% ipython --no-banner

In [1]: import numpy as np

In [2]: from numpy import linalg as LA

In [3]: np.set_printoptions(precision=2, suppress=True, linewidth=200)

In [4]: rd = lambda a: np.round(a, 2) + 0

In [5]: m1 = np.load("sample15.npy")

In [6]: rd(m1)
Out[6]: 
array([[-32.14, -28.14, -13.2 ,   1.89, -11.32],
       [ -5.61,  -2.68,  -2.87,  -0.03,  -1.87],
       [ -5.38,  -2.49,  -2.79,  -0.05,  -1.79],
       [ -5.16,  -2.32,  -2.72,  -0.07,  -1.72],
       [ -5.01,  -2.19,  -2.67,  -0.08,  -1.67],
       [ -3.8 ,  -1.3 ,  -2.27,  -0.17,  -1.28],
       [ -1.28,  -0.17,  -1.13,  -0.21,  -0.47],
       [ -1.2 ,  -0.15,  -1.07,  -0.2 ,  -0.45],
       [ -0.95,  -0.13,  -0.88,  -0.17,  -0.36],
       [  5.39,   2.68,   5.33,   0.94,   2.3 ],
       [  6.58,   3.47,   6.43,   1.11,   2.81],
       [  7.85,   4.36,   7.59,   1.28,   3.36],
       [ 16.62,  11.08,  15.23,   2.27,   7.12],
       [ 19.76,  13.63,  17.85,   2.58,   8.46],
       [ 21.46,  15.03,  19.26,   2.74,   9.19],
       [ 23.05,  16.35,  20.56,   2.88,   9.86],
       [ 25.73,  18.61,  22.75,   3.12,  11.01],
       [ 29.85,  22.1 ,  26.06,   3.47,  12.75],
       [ 53.22,  42.55,  44.31,   5.18,  22.63]])

In [7]: # rank 3

In [8]: Ac = m1 - m1.mean(axis=0)

In [9]: evecs = LA.svd(Ac)[2][:3]

In [10]: Y = Ac - Ac @ evecs.T @ evecs

In [11]: rd(np.cov(Ac @ evecs.T, rowvar=False))
Out[11]: 
array([[795.1 ,   0.  ,   0.  ],
       [  0.  ,   8.06,   0.  ],
       [  0.  ,   0.  ,   0.68]])

In [12]: LA.norm(Y, axis=1).round(6).argmax()
Out[12]: np.int64(0)

In [13]: rd(LA.norm(Y) / LA.norm(Ac))
Out[13]: np.float64(0.0)

In [14]: rd(np.diag(evecs.T @ evecs))
Out[14]: array([0.95, 0.99, 0.86, 0.13, 0.07])

In [15]: [round(float(x), 2) for x in LA.svd(m1, compute_uv=False)[:3]]
Out[15]: [132.69, 14.64, 4.07]

In [16]: np.argsort(-LA.norm(m1, axis=0).round(6), kind="stable")[:3]
Out[16]: array([0, 2, 1])

In [17]: rd(LA.norm(m1, 2) / LA.norm(m1))
Out[17]: np.float64(0.99)

In [18]: def softmax(z):
    ...:     e = np.exp(z - z.max(axis=-1, keepdims=True))
    ...:     return e / e.sum(axis=-1, keepdims=True)
    ...: 

In [19]: rd(softmax(m1[18] + -1))
Out[19]: array([1., 0., 0., 0., 0.])

In [20]: rd(softmax(10 * m1[18]))
Out[20]: array([1., 0., 0., 0., 0.])

In [21]: S = m1 @ m1.T / np.sqrt(5)

In [22]: softmax(S).round(6).argmax(axis=1)
Out[22]: array([ 0,  0,  0,  0,  0,  0,  0,  0,  0, 18, 18, 18, 18, 18, 18, 18, 18, 18, 18])

In [23]: r = LA.matrix_rank(m1)

In [24]: r
Out[24]: np.int64(3)

In [25]: ns = LA.svd(m1)[2][r:].T

In [26]: [int(LA.matrix_rank(m1[:i])) for i in range(1, len(m1) + 1)]
Out[26]: [1, 2, 3, 3, 3, 3, 3, 3, 3, 3, 3, 3, 3, 3, 3, 3, 3, 3, 3]

In [27]: [int(LA.matrix_rank(np.delete(m1, i, axis=0))) for i in range(19)]
Out[27]: [3, 3, 3, 3, 3, 3, 3, 3, 3, 3, 3, 3, 3, 3, 3, 3, 3, 3, 3]

In [28]: LA.matrix_rank(m1.T @ m1), LA.matrix_rank(m1 @ m1.T)
Out[28]: (np.int64(3), np.int64(3))

In [29]: F = np.loadtxt("block1.csv", delimiter=",")

In [30]: F
Out[30]: 
array([[ -3.,  -4.,  -1.,   0.,  -5.,  -2.,  -3.],
       [ -7.,  -3.,   0.,   4.,  -5.,  -5.,  -7.],
       [ -7.,  -6.,  -2.,   7.,  -2.,  -8.,  -2.],
       [ -3.,  -4.,  -3.,  10.,   1.,  -9.,  -2.],
       [ -5.,  -7.,   0.,  13.,   4., -14.,  -2.],
       [ -2.,  -3.,   1.,  15.,   0., -17.,  -3.],
       [  1.,  -8.,   3.,  19.,   2., -17.,  -4.],
       [ -2.,  -9.,   5.,  16.,   0., -14.,  -6.],
       [ -4., -14.,   2.,  19.,   4., -10.,  -9.],
       [  1., -15.,   6.,  18.,   7.,  -5.,  -8.],
       [  0., -20.,  10.,  19.,   4.,  -6.,  -7.],
       [  2., -20.,  11.,  16.,   6.,  -8.,  -8.],
       [  5., -21.,  14.,  17.,   9.,  -8.,  -3.],
       [ 10., -20.,  12.,  17.,   6.,  -7.,  -1.],
       [ 10., -16.,  16.,  19.,   9.,  -4.,   2.],
       [  9., -20.,  21.,  19.,  11.,   1.,   4.],
       [ 13., -25.,  25.,  21.,  13.,   1.,   6.],
       [ 18., -24.,  28.,  19.,  17.,   5.,   6.],
       [ 21., -24.,  33.,  17.,  18.,   8.,   5.],
       [ 19., -26.,  28.,  15.,  20.,   8.,   6.],
       [ 16., -25.,  31.,  10.,  25.,   9.,   7.],
       [ 20., -22.,  30.,   5.,  20.,  10.,   4.],
       [ 22., -17.,  29.,   5.,  20.,   9.,  -1.],
       [ 18., -22.,  30.,   8.,  20.,   4.,  -4.],
       [ 23., -18.,  29.,  11.,  15.,   0.,  -7.],
       [ 20., -21.,  26.,  12.,  14.,   5., -11.],
       [ 17., -16.,  27.,  16.,  19.,  10.,  -7.],
       [ 12., -13.,  28.,  21.,  22.,   9.,  -9.],
       [  9., -10.,  25.,  18.,  21.,   6.,  -6.],
       [  4., -13.,  20.,  16.,  22.,  10.,  -5.],
       [  7., -11.,  23.,  21.,  22.,   5.,  -2.],
       [  8., -16.,  21.,  24.,  26.,   3.,  -7.],
       [  3., -16.,  21.,  23.,  27.,   5.,  -8.],
       [ -2., -19.,  16.,  18.,  30.,   8.,  -5.]])

In [31]: Ac = F - F.mean(axis=0)

In [32]: U, sv, VT = LA.svd(Ac, full_matrices=False)

In [33]: rd(np.abs(VT[-1]))
Out[33]: array([0.57, 0.03, 0.74, 0.17, 0.17, 0.26, 0.01])

In [34]: np.abs(VT[0]).argmax()
Out[34]: np.int64(2)

In [35]: LA.matrix_rank(Ac)
Out[35]: np.int64(7)

In [36]: np.searchsorted(np.cumsum(sv ** 2) / (sv ** 2).sum(), 0.9) + 1
Out[36]: np.int64(3)

In [37]: u, r1 = m1[11], m1[12]

In [38]: rd(u @ u)
Out[38]: np.float64(151.09)

In [39]: p = (u @ r1) / (u @ u) * u

In [40]: LA.matrix_rank(np.outer(u, r1))
Out[40]: np.int64(1)

In [41]: rd(r1 - p)
Out[41]: array([-0.06,  1.82, -0.91, -0.44, -0.01])

In [42]: basis = 10 * np.array([[-0.2, 0.2, -1.2, 0.1], [0.9, 2.1, -0.1, 0.5], [0.2, 0.2, 0.0, -0.5]])

In [43]: rng = np.random.default_rng(992)

In [44]: idx = rng.integers(0, 3, 34)

In [45]: feats = basis[idx] + rng.normal(size=(34, 4))

In [46]: rd(feats)
Out[46]: 
array([[ -2.55,   0.74, -11.05,   0.72],
       [  6.62,  19.9 ,  -1.06,   6.11],
       [  2.2 ,   2.12,  -1.89,  -6.07],
       [ -2.85,   1.45, -11.42,   0.88],
       [  7.57,  21.56,   0.14,   3.32],
       [  2.66,   1.22,   0.63,  -5.26],
       [ 10.27,  19.72,  -0.63,   4.61],
       [  1.75,   2.08,  -1.68,  -5.72],
       [ -0.63,   2.05, -11.14,   1.68],
       [  0.44,   0.31,   0.47,  -4.91],
       [  0.23,   0.64,  -0.54,  -5.7 ],
       [  2.25,   2.18,  -0.32,  -5.29],
       [ -2.22,   3.06, -10.65,   1.38],
       [ -0.26,   2.53, -10.92,   1.11],
       [  9.92,  21.19,   0.09,   4.5 ],
       [  1.38,  -0.32,  -0.89,  -5.96],
       [  0.69,   2.96,   0.95,  -5.72],
       [  8.52,  18.86,  -1.65,   4.52],
       [  2.11,   2.08,   0.44,  -4.96],
       [  7.02,  21.21,  -0.98,   4.98],
       [  8.27,  20.47,  -1.19,   3.86],
       [  8.38,  20.56,  -1.79,   5.03],
       [  1.32,   1.82,   1.02,  -4.4 ],
       [  2.99,   2.32,  -0.09,  -3.68],
       [  2.55,   2.15,  -0.25,  -5.02],
       [ 10.24,  19.74,   0.23,   4.14],
       [  1.24,   2.89,   1.94,  -5.17],
       [ -1.22,   2.38, -11.77,   1.41],
       [  7.58,  20.14,  -0.92,   5.43],
       [  9.92,  21.18,  -1.21,   5.53],
       [  7.52,  21.69,  -1.38,   5.11],
       [  1.12,   3.21,   1.9 ,  -5.39],
       [ -2.05,   1.02, -11.57,   1.7 ],
       [  1.99,   1.92,   0.27,  -4.95]])

In [47]: Y = np.c_[feats[:, :1] @ np.array([[-2]]), np.array([1, 1, 3, 0, 2, 3, 0, 3, 3, 1, 2, 1, 2, 0, 3, 3, 3, 3, 2, 1, 1, 1, 1, 1, 2, 2, 0, 0, 2, 3, 3, 1, 2, 0])]

In [48]: rd(Y)
Out[48]: 
array([[  5.1 ,   1.  ],
       [-13.23,   1.  ],
       [ -4.4 ,   3.  ],
       [  5.7 ,   0.  ],
       [-15.15,   2.  ],
       [ -5.32,   3.  ],
       [-20.53,   0.  ],
       [ -3.49,   3.  ],
       [  1.25,   3.  ],
       [ -0.89,   1.  ],
       [ -0.47,   2.  ],
       [ -4.5 ,   1.  ],
       [  4.45,   2.  ],
       [  0.53,   0.  ],
       [-19.84,   3.  ],
       [ -2.76,   3.  ],
       [ -1.39,   3.  ],
       [-17.04,   3.  ],
       [ -4.22,   2.  ],
       [-14.05,   1.  ],
       [-16.54,   1.  ],
       [-16.77,   1.  ],
       [ -2.65,   1.  ],
       [ -5.98,   1.  ],
       [ -5.1 ,   2.  ],
       [-20.49,   2.  ],
       [ -2.49,   0.  ],
       [  2.43,   0.  ],
       [-15.15,   2.  ],
       [-19.83,   3.  ],
       [-15.04,   3.  ],
       [ -2.23,   1.  ],
       [  4.1 ,   2.  ],
       [ -3.97,   0.  ]])

In [49]: LA.matrix_rank(np.c_[feats, Y])
Out[49]: np.int64(5)

In [50]: rd(LA.lstsq(feats, Y[:, 0])[0])
Out[50]: array([-2.,  0.,  0.,  0.])

In [51]: LA.matrix_rank(Y)
Out[51]: np.int64(2)

In [52]: q, Rm = LA.qr(feats)

In [53]: rd(Rm)
Out[53]: 
array([[ 30.98,  68.3 ,   1.54,  11.  ],
       [  0.  , -22.12,  20.55, -13.37],
       [  0.  ,   0.  ,  22.12,   4.48],
       [  0.  ,   0.  ,   0.  ,  19.59]])

In [54]: rd(q @ Rm)
Out[54]: 
array([[ -2.55,   0.74, -11.05,   0.72],
       [  6.62,  19.9 ,  -1.06,   6.11],
       [  2.2 ,   2.12,  -1.89,  -6.07],
       [ -2.85,   1.45, -11.42,   0.88],
       [  7.57,  21.56,   0.14,   3.32],
       [  2.66,   1.22,   0.63,  -5.26],
       [ 10.27,  19.72,  -0.63,   4.61],
       [  1.75,   2.08,  -1.68,  -5.72],
       [ -0.63,   2.05, -11.14,   1.68],
       [  0.44,   0.31,   0.47,  -4.91],
       [  0.23,   0.64,  -0.54,  -5.7 ],
       [  2.25,   2.18,  -0.32,  -5.29],
       [ -2.22,   3.06, -10.65,   1.38],
       [ -0.26,   2.53, -10.92,   1.11],
       [  9.92,  21.19,   0.09,   4.5 ],
       [  1.38,  -0.32,  -0.89,  -5.96],
       [  0.69,   2.96,   0.95,  -5.72],
       [  8.52,  18.86,  -1.65,   4.52],
       [  2.11,   2.08,   0.44,  -4.96],
       [  7.02,  21.21,  -0.98,   4.98],
       [  8.27,  20.47,  -1.19,   3.86],
       [  8.38,  20.56,  -1.79,   5.03],
       [  1.32,   1.82,   1.02,  -4.4 ],
       [  2.99,   2.32,  -0.09,  -3.68],
       [  2.55,   2.15,  -0.25,  -5.02],
       [ 10.24,  19.74,   0.23,   4.14],
       [  1.24,   2.89,   1.94,  -5.17],
       [ -1.22,   2.38, -11.77,   1.41],
       [  7.58,  20.14,  -0.92,   5.43],
       [  9.92,  21.18,  -1.21,   5.53],
       [  7.52,  21.69,  -1.38,   5.11],
       [  1.12,   3.21,   1.9 ,  -5.39],
       [ -2.05,   1.02, -11.57,   1.7 ],
       [  1.99,   1.92,   0.27,  -4.95]])

In [55]: q.shape, Rm.shape
Out[55]: ((34, 4), (4, 4))

In [56]: rd(abs(Rm[0, 0])), rd(LA.norm(feats[:, 0]))
Out[56]: (np.float64(30.98), np.float64(30.98))

In [57]: rd(np.abs(np.diag(Rm)))
Out[57]: array([30.98, 22.12, 22.12, 19.59])

In [58]: idx = feats[:, 1] > np.median(feats[:, 1])

In [59]: u = feats[idx].mean(axis=0) - feats[~idx].mean(axis=0)

In [60]: np.argsort(-np.abs(u).round(6), kind="stable")
Out[60]: array([1, 3, 0, 2])

In [61]: P = feats @ LA.solve(feats.T @ feats, feats.T)

In [62]: rd(np.diag(P))
Out[62]: 
array([0.14, 0.13, 0.11, 0.17, 0.17, 0.1 , 0.19, 0.09, 0.16, 0.06, 0.09, 0.08, 0.17, 0.15, 0.11, 0.09, 0.15, 0.09, 0.06, 0.16, 0.08, 0.08, 0.05, 0.09, 0.08, 0.16, 0.11, 0.15, 0.09, 0.14, 0.13, 0.13,
       0.15, 0.06])

In [63]: arr = np.load("run12.npy")

In [64]: arr
Out[64]: 
array([[0, 0, 0, 0, 1, 0, 1, 0],
       [0, 0, 0, 1, 1, 0, 0, 0],
       [0, 0, 0, 1, 0, 0, 0, 0],
       [0, 1, 1, 0, 0, 0, 0, 1],
       [1, 1, 0, 0, 0, 0, 0, 0],
       [0, 0, 0, 0, 0, 0, 0, 0],
       [1, 0, 0, 0, 0, 0, 0, 1],
       [0, 0, 0, 1, 0, 0, 1, 0]])

In [65]: rd(np.trace(LA.pinv(arr) @ arr))
Out[65]: np.float64(6.0)

In [66]: np.abs(np.diag(LA.qr(arr)[1])) > 1e-9
Out[66]: array([ True,  True,  True,  True,  True, False,  True, False])

In [67]: LA.lstsq(arr[:-1].T, arr[-1])[2]
Out[67]: np.int32(6)

In [68]: evals, evecs = LA.eigh(arr)

In [69]: rd(np.abs(evecs[:, -1]))
Out[69]: array([0.34, 0.41, 0.24, 0.5 , 0.35, 0.  , 0.35, 0.41])

In [70]: rd(LA.eigvalsh(arr + 4 * np.eye(8)))
Out[70]: array([1.9 , 2.74, 3.  , 4.  , 4.  , 5.  , 5.26, 6.1 ])

In [71]: evals.sum(), np.trace(arr)
Out[71]: (np.float64(0.0), np.int64(0))

In [72]: np.abs(evecs[:, -1]).round(6).argmax()
Out[72]: np.int64(3)

In [73]: (evals > 1e-8).sum(), (evals < -1e-8).sum()
Out[73]: (np.int64(3), np.int64(3))

In [74]: np.unique(evals.round(6) + 0, return_counts=True)[1]
Out[74]: array([1, 1, 1, 2, 1, 1, 1])

In [75]: rd(LA.svd(arr, compute_uv=False))
Out[75]: array([2.1 , 2.1 , 1.26, 1.26, 1.  , 1.  , 0.  , 0.  ])

In [76]: rd(LA.eigvalsh(arr @ arr))
Out[76]: array([0.  , 0.  , 1.  , 1.  , 1.59, 1.59, 4.41, 4.41])

In [77]: blk = np.stack([feats, 4 * feats, feats[::-1]])

In [78]: rd(np.einsum("bij,cij->bc", blk, blk))
Out[78]: 
array([[  7731.54,  30926.14,   3196.65],
       [ 30926.14, 123704.57,  12786.59],
       [  3196.65,  12786.59,   7731.54]])

In [79]: (blk @ feats.T).shape
Out[79]: (3, 34, 34)

In [80]: LA.matrix_rank(blk)
Out[80]: array([4, 4, 4])
